$ python3 -q
>>> import numpy as np
>>> import numpy.linalg as la
>>> np.set_printoptions(precision=2, suppress=True, linewidth=120, legacy="1.25")
>>> def rnd(a):
...     return np.round(a, 2) + 0
... 
>>> J = np.load("layer18.npy")
>>> J
array([[ -1.77,  -2.91, -19.09],
       [ -1.36,  -5.14, -26.12],
       [ -4.06,  -0.24,   9.83],
       [  7.55,   9.35,  19.24],
       [  0.78,  -5.14, -25.27],
       [  5.99,   6.12,  17.25],
       [ -4.73,  -1.42,   7.4 ],
       [  5.03,   1.73,  -8.78],
       [ -6.8 ,  -3.35,   8.1 ],
       [ -4.92,   0.83,  15.74],
       [  3.32,   0.92,  -1.99],
       [  1.68,   0.91,  -0.19],
       [  5.9 ,   6.17,   6.03],
       [ -3.82,  -5.94, -12.54],
       [  1.34,   2.63,  11.9 ],
       [ -0.77,   0.04,  -9.53],
       [ -2.22,  -1.67,  -4.38],
       [ -1.7 ,  -7.6 , -32.59],
       [  0.47,   3.73,  15.15],
       [ -0.17,   5.42,  20.06],
       [ -7.63,  -7.56,  -4.56],
       [  2.19,   0.3 , -11.69],
       [ -5.11,  -7.91, -24.61],
       [  3.04,   4.16,   5.64]])
>>> D = la.norm(J[:, None] - J[None], axis=-1)
>>> la.matrix_rank(D ** 2)
5
>>> rnd(D[:5, :5])
array([[ 0.  ,  7.39, 29.13, 41.31,  7.05],
       [ 7.39,  0.  , 36.38, 48.44,  2.3 ],
       [29.13, 36.38,  0.  , 17.76, 35.77],
       [41.31, 48.44, 17.76,  0.  , 47.3 ],
       [ 7.05,  2.3 , 35.77, 47.3 ,  0.  ]])
>>> D.mean(axis=1).argmax()
17
>>> E = np.array([[-3, -3, -3, -3],
...     [-3, -6, -6, -6],
...     [-3, -6, -9, -9],
...     [-3, -6, -9, -12]])
>>> ev, V = la.eigh(E)
>>> x0 = np.array([3, 1, 3, -2])
>>> rnd(x0 @ E @ x0 / (x0 @ x0)), rnd(ev[0]), rnd(ev[-1])
(-4.43, -24.87, -0.85)
>>> V * np.maximum(ev, 0) @ V.T
array([[0., 0., 0., 0.],
       [0., 0., 0., 0.],
       [0., 0., 0., 0.],
       [0., 0., 0., 0.]])
>>> rnd(V * np.abs(ev) @ V.T)
array([[ 3.,  3.,  3.,  3.],
       [ 3.,  6.,  6.,  6.],
       [ 3.,  6.,  9.,  9.],
       [ 3.,  6.,  9., 12.]])
>>> x0 @ E @ x0
-102
>>> np.all(la.eigvalsh(E) > 0)
False
>>> [round(float(la.det(E[:i, :i])), 2) + 0 for i in range(1, 5)]
[-3.0, 9.0, -27.0, 81.0]
>>> ev, V = la.eigh(E)
>>> rnd(ev.sum()), np.trace(E)
(-30.0, -30)
>>> rnd(la.eigvalsh(E @ E))
array([  0.72,   1.63,   9.  , 618.65])
>>> rnd(ev)
array([-24.87,  -3.  ,  -1.28,  -0.85])
>>> rnd(V @ np.diag(ev) @ V.T)
array([[ -3.,  -3.,  -3.,  -3.],
       [ -3.,  -6.,  -6.,  -6.],
       [ -3.,  -6.,  -9.,  -9.],
       [ -3.,  -6.,  -9., -12.]])
>>> np.unique(ev.round(6) + 0, return_counts=True)[1]
array([1, 1, 1, 1])
>>> rnd(la.eigvalsh(E + 4 * np.eye(4)))
array([-20.87,   1.  ,   2.72,   3.15])
>>> rnd(la.svd(E, compute_uv=False))
array([24.87,  3.  ,  1.28,  0.85])
>>> rnd(V.T @ V)
array([[1., 0., 0., 0.],
       [0., 1., 0., 0.],
       [0., 0., 1., 0.],
       [0., 0., 0., 1.]])
>>> rnd(V.T @ E @ V)
array([[-24.87,   0.  ,   0.  ,   0.  ],
       [  0.  ,  -3.  ,   0.  ,   0.  ],
       [  0.  ,   0.  ,  -1.28,   0.  ],
       [  0.  ,   0.  ,   0.  ,  -0.85]])
>>> X = np.load("case5.npy")
>>> X
array([[ 3.,  2., -5.],
       [ 0.,  4., -4.],
       [ 0.,  2., -2.]])
>>> P = J @ la.solve(J.T @ J, J.T)
>>> rnd(la.eigvalsh(P))
array([0., 0., 0., 0., 0., 0., 0., 0., 0., 0., 0., 0., 0., 0., 0., 0., 0., 0., 0., 0., 0., 1., 1., 1.])
>>> np.allclose(P @ P, P)
True
>>> rnd(np.trace(P))
3.0
>>> la.matrix_rank(np.eye(24) - P)
21
>>> arr = np.load("data.npy")
>>> rnd(arr)
array([[-0.29, -0.93,  2.84],
       [ 2.93, -0.65,  0.09],
       [ 0.59,  2.78,  0.97]])
>>> O = arr.astype(float).copy()
>>> for j in range(3):
...     O[:, j] -= O[:, :j] @ (O[:, :j].T @ O[:, j])
...     O[:, j] /= la.norm(O[:, j])
... 
>>> rnd(O.T @ arr)
array([[3., 0., 0.],
       [0., 3., 0.],
       [0., 0., 3.]])
>>> rnd(O.T @ O)
array([[1., 0., 0.],
       [0., 1., 0.],
       [0., 0., 1.]])
